$ python -q
>>> import numpy as np
>>> np.set_printoptions(precision=1, suppress=True, linewidth=200)
>>> rnd = lambda a: np.round(a, 1) + 0
>>> m1 = np.load("run14.npy")
>>> print(m1)
[[-0.4  0.4  0.6]
 [ 0.3 -0.3  0.7]
 [ 0.2 -0.5 -0.2]
 [ 0.3  0.  -1. ]]
>>> x0 = np.array([2, 2, 5])
>>> y = m1 @ x0
>>> print(rnd(np.linalg.solve(m1.T @ m1, m1.T @ y)))
[2. 2. 5.]
>>> print(rnd(np.linalg.lstsq(m1, y)[0]))
[2. 2. 5.]
>>> print(y)
[ 3.   3.5 -1.6 -4.4]
>>> rng = np.random.default_rng(63)
>>> y = y + 0.3 * rng.normal(size=4)
>>> print(rnd(y))
[ 3.2  4.2 -2.1 -4.4]
>>> coef, *_ = np.linalg.lstsq(m1, y)
>>> print([round(float(np.linalg.norm(np.linalg.solve(m1.T @ m1 + lam * np.eye(3), m1.T @ y))), 2) for lam in (0, 1, 10, 100)])
[8.01, 3.34, 0.83, 0.1]
>>> print(rnd(np.linalg.norm(y - m1 @ coef)))
0.0
>>> print(rnd(m1.T @ (y - m1 @ coef)))
[0. 0. 0.]
>>> print(coef.round())
[4. 4. 6.]
>>> x0 = np.array([0, -5, 0])
>>> print((m1 @ x0).argmax())
2
>>> print((m1 * x0).sum(axis=1))
[-2.   1.5  2.5  0. ]
>>> print(m1 * x0)
[[-0.  -2.   0. ]
 [ 0.   1.5  0. ]
 [ 0.   2.5 -0. ]
 [ 0.  -0.  -0. ]]
>>> print(m1 @ x0)
[-2.   1.5  2.5  0. ]
>>> out = np.c_[m1[:, :2] @ np.array([[9, 5], [1, 1]]), np.array([0, 1, 3, 3])]
>>> print(rnd(out))
[[-3.2 -1.6  0. ]
 [ 2.4  1.2  1. ]
 [ 1.3  0.5  3. ]
 [ 2.7  1.5  3. ]]
>>> print(np.linalg.matrix_rank(np.c_[m1, out]))
4
>>> print(rnd(np.linalg.norm(m1, 1)), rnd(np.linalg.norm(m1, np.inf)))
2.5 1.4
>>> A = np.loadtxt("a.csv", delimiter=",")
>>> print(A)
[[15.  0.  9.]
 [ 1.  0.  0.]
 [ 1.  0.  0.]
 [15.  0.  9.]
 [15.  0.  9.]
 [15.  0.  9.]
 [ 1.  0.  0.]
 [ 8.  0.  4.]
 [15.  0.  9.]
 [ 1.  0.  0.]
 [15.  0.  9.]
 [ 1.  0.  0.]
 [ 1.  0.  0.]
 [ 1.  0.  0.]
 [22.  0. 14.]
 [ 1.  0.  0.]
 [15.  0.  9.]]
>>> out = A[0, 0] * A[1:] - np.outer(A[1:, 0], A[0])
>>> print(out)
[[  0.   0.  -9.]
 [  0.   0.  -9.]
 [  0.   0.   0.]
 [  0.   0.   0.]
 [  0.   0.   0.]
 [  0.   0.  -9.]
 [  0.   0. -12.]
 [  0.   0.   0.]
 [  0.   0.  -9.]
 [  0.   0.   0.]
 [  0.   0.  -9.]
 [  0.   0.  -9.]
 [  0.   0.  -9.]
 [  0.   0.  12.]
 [  0.   0.  -9.]
 [  0.   0.   0.]]
>>> print(rnd(A[:, 0] / A[0, 0]))
[1.  0.1 0.1 1.  1.  1.  0.1 0.5 1.  0.1 1.  0.1 0.1 0.1 1.5 0.1 1. ]
>>> print(np.flatnonzero(~out.round(6).any(axis=1)))
[ 2  3  4  7  9 15]
>>> print(np.argsort(-np.linalg.norm(A, axis=0).round(6), kind="stable")[:3])
[0 2 1]
>>> print(np.linalg.cond(A) > 100)
True
>>> print(rnd(np.linalg.norm(A, 2) / np.linalg.norm(A)))
1.0
>>> print([round(float(x), 1) for x in np.linalg.svd(A, compute_uv=False)[:3]])
[53.9, 1.7, 0.0]
>>> U, sigma, vt = np.linalg.svd(A)
>>> print(rnd(sigma))
[53.9  1.7  0. ]
>>> out = U[:, :2] @ np.diag(sigma[:2]) @ vt[:2]
>>> print(rnd(np.abs(A - out).max()))
0.0
>>> print(np.linalg.matrix_rank(A, rtol=0.05))
1
>>> print(np.allclose(A[:-1].T @ np.linalg.lstsq(A[:-1].T, A[-1])[0], A[-1]))
True
>>> print(np.linalg.lstsq(A[:-1].T, A[-1])[2])
2
>>> def softmax(z):
...     e = np.exp(z - z.max(axis=-1, keepdims=True))
...     return e / e.sum(axis=-1, keepdims=True)
... 
>>> print(rnd(softmax(A).sum(axis=1)))
[1. 1. 1. 1. 1. 1. 1. 1. 1. 1. 1. 1. 1. 1. 1. 1. 1.]
>>> att = A @ A.T / np.sqrt(3)
>>> print(softmax(att).round(6).argmax(axis=1))
[14 14 14 14 14 14 14 14 14 14 14 14 14 14 14 14 14]
>>> data = np.array([[5, 5, 5, 5], [0, 2, 2, 1], [0, 0, 4, 4], [0, 0, 0, 2]])
>>> print(data)
[[5 5 5 5]
 [0 2 2 1]
 [0 0 4 4]
 [0 0 0 2]]
>>> x0 = np.array([0, 2, -1, 3])
>>> h1 = np.maximum(data @ x0, 0)
>>> print(np.maximum(data @ (3 * x0), 0))
[60 15 24 18]
>>> print(np.maximum(data @ x0, 0) - np.maximum(-data @ x0, 0))
[20  5  8  6]
>>> print(h1)
[20  5  8  6]
>>> print(data * (h1 > 1e-9)[:, None])
[[5 5 5 5]
 [0 2 2 1]
 [0 0 4 4]
 [0 0 0 2]]
>>> print(rnd(np.tanh(data @ x0)))
[1. 1. 1. 1.]
>>> q, V = np.linalg.qr(data[:, :3])[0], np.linalg.qr(data[:, 3:])[0]
>>> sigma = np.linalg.svd(q.T @ V, compute_uv=False)
>>> print((sigma > 0.9).sum())
1
>>> print(rnd(np.linalg.norm(q @ q.T - V @ V.T, 2)))
1.0
>>> arr = np.load("mat.npy")
>>> print(arr)
[[2. 0. 0.]
 [0. 2. 0.]
 [0. 0. 2.]]
>>> x0 = np.array([3, 2, 2])
>>> print(arr @ (2 * x0))
[12.  8.  8.]
>>> print((arr * x0).sum(axis=1))
[6. 4. 4.]
>>> print(np.einsum("ij,j->i", arr, x0))
[6. 4. 4.]
>>> print(arr * x0)
[[6. 0. 0.]
 [0. 4. 0.]
 [0. 0. 4.]]
>>> print(arr @ arr.T)
[[4. 0. 0.]
 [0. 4. 0.]
 [0. 0. 4.]]
>>> print(rnd(np.linalg.pinv(arr)))
[[0.5 0.  0. ]
 [0.  0.5 0. ]
 [0.  0.  0.5]]
>>> print(arr[:, 1] @ arr[:, 0])
0.0
>>> vals, V = np.linalg.eigh(arr)
>>> x0 = np.array([-9, -1, 2])
>>> print(V * np.abs(vals) @ V.T)
[[2. 0. 0.]
 [0. 2. 0.]
 [0. 0. 2.]]
>>> print(np.abs(arr).sum(axis=1).max(), np.abs(vals).max())
2.0 2.0
>>> print(rnd(np.linalg.eigvalsh(arr[1:, 1:])))
[2. 2.]
>>> print(V * np.maximum(vals, 0) @ V.T)
[[2. 0. 0.]
 [0. 2. 0.]
 [0. 0. 2.]]
>>> print(x0 @ arr @ x0)
172.0
>>> u = np.array([9, -2, 7])
>>> out = arr + np.outer(u, np.eye(3)[2])
>>> print(np.linalg.matrix_rank(np.linalg.inv(out) - np.linalg.inv(arr), tol=1e-8))
1
>>> print(np.linalg.matrix_rank(out - arr))
1
>>> sigma = 20 * 0.5 ** np.arange(3)
>>> W0 = rng.normal(size=(12, 3)) * rng.permutation(sigma)
>>> print(rnd(W0))
[[  6.2  10.7  28.1]
 [  1.   12.1  48.2]
 [  4.7  13.3 -12.8]
 [ -9.8  -2.5  -1.2]
 [  5.8  -3.7   2.3]
 [  0.3  16.9   6. ]
 [ -1.3   1.6   7.4]
 [  5.1  -5.7  35.4]
 [  5.5   7.5  17.3]
 [ -0.2 -12.6  -8.4]
 [ -3.3  10.2 -17.8]
 [  1.5   5.4 -32.1]]
>>> x0 = np.array([1, 0, 1])
>>> y = W0 @ x0
>>> print(rnd(np.linalg.lstsq(W0, y)[0]))
[1. 0. 1.]
>>> y = y + 0.3 * rng.normal(size=12)
>>> print(rnd(y))
[ 34.7  49.1  -7.9 -10.9   7.8   6.6   6.3  40.3  22.9  -8.6 -21.3 -31. ]
>>> coef, *_ = np.linalg.lstsq(W0, y)
>>> print(rnd(coef))
[1. 0. 1.]
>>> print(rnd(W0.T @ (y - W0 @ coef)))
[0. 0. 0.]
